>>> import numpy as np
>>> np.set_printoptions(precision=3, suppress=True, linewidth=160, sign=" ")
>>> def tidy(a):
...     return np.round(a, 3) + 0
... 
>>> X = np.loadtxt("out1.csv", delimiter=",")
>>> X
array([[ 10.,   7.,   3.,   4.,   7.,   7.,   4.],
       [ 12.,   9.,   5.,   6.,   9.,   9.,   6.],
       [ 10.,   7.,   3.,   4.,   7.,   7.,   4.],
       [ 12.,   9.,   5.,   6.,   9.,   9.,   6.],
       [  9.,   6.,   2.,   3.,   6.,   6.,   3.]])
>>> # row 2 repeats row 0
>>> try:
...     np.linalg.inv(X)
... except np.linalg.LinAlgError as e:
...     print("failed:", e)
... 
failed: Last 2 dimensions of the array must be square
>>> np.abs(np.diag(np.linalg.qr(X)[1])) > 1e-9
array([ True,  True, False, False, False])
>>> np.allclose(X[:-1].T @ np.linalg.lstsq(X[:-1].T, X[-1])[0], X[-1])
True
>>> f = np.array([2, 3, 0])
>>> np.convolve(X[2], f)
array([ 20.,  44.,  27.,  17.,  26.,  35.,  29.,  12.,   0.])
>>> np.cross(X[2, :3], X[0, :3])
array([ 0.,  0.,  0.])
>>> np.correlate(X[2], X[0], "full")
array([  40.,   98.,  131.,  126.,  135.,  208.,  288.,  208.,  135.,  126.,  131.,   98.,   40.])
>>> np.array([np.convolve(row, f, "same") for row in X])
array([[ 44.,  27.,  17.,  26.,  35.,  29.,  12.],
       [ 54.,  37.,  27.,  36.,  45.,  39.,  18.],
       [ 44.,  27.,  17.,  26.,  35.,  29.,  12.],
       [ 54.,  37.,  27.,  36.,  45.,  39.,  18.],
       [ 39.,  22.,  12.,  21.,  30.,  24.,   9.]])
>>> np.linalg.cond(X) > 100
np.True_
>>> np.linalg.matrix_rank(X, rtol=0.1)
np.int64(1)
>>> np.argsort(-np.linalg.norm(X, axis=0).round(6), kind="stable")[:3]
array([ 0,  1,  4])
>>> U, sig, Vh = np.linalg.svd(X)
>>> np.argmax(sig[:-1] / (sig[1:] + 1e-6)) + 1
np.int64(2)
>>> out = U[:, :2] @ np.diag(sig[:2]) @ Vh[:2]
>>> tidy(np.linalg.norm(X - out) / np.linalg.norm(X))
np.float64(0.0)
>>> tidy(np.abs(X - out).max())
np.float64(0.0)
>>> tidy(out)
array([[ 10.,   7.,   3.,   4.,   7.,   7.,   4.],
       [ 12.,   9.,   5.,   6.,   9.,   9.,   6.],
       [ 10.,   7.,   3.,   4.,   7.,   7.,   4.],
       [ 12.,   9.,   5.,   6.,   9.,   9.,   6.],
       [  9.,   6.,   2.,   3.,   6.,   6.,   3.]])
>>> np.linalg.matrix_rank(out)
np.int64(2)
>>> tidy(np.linalg.norm(X - out, 2)), tidy(sig[2])
(np.float64(0.0), np.float64(0.0))
>>> np.linalg.matrix_rank(X, rtol=0.05)
np.int64(2)
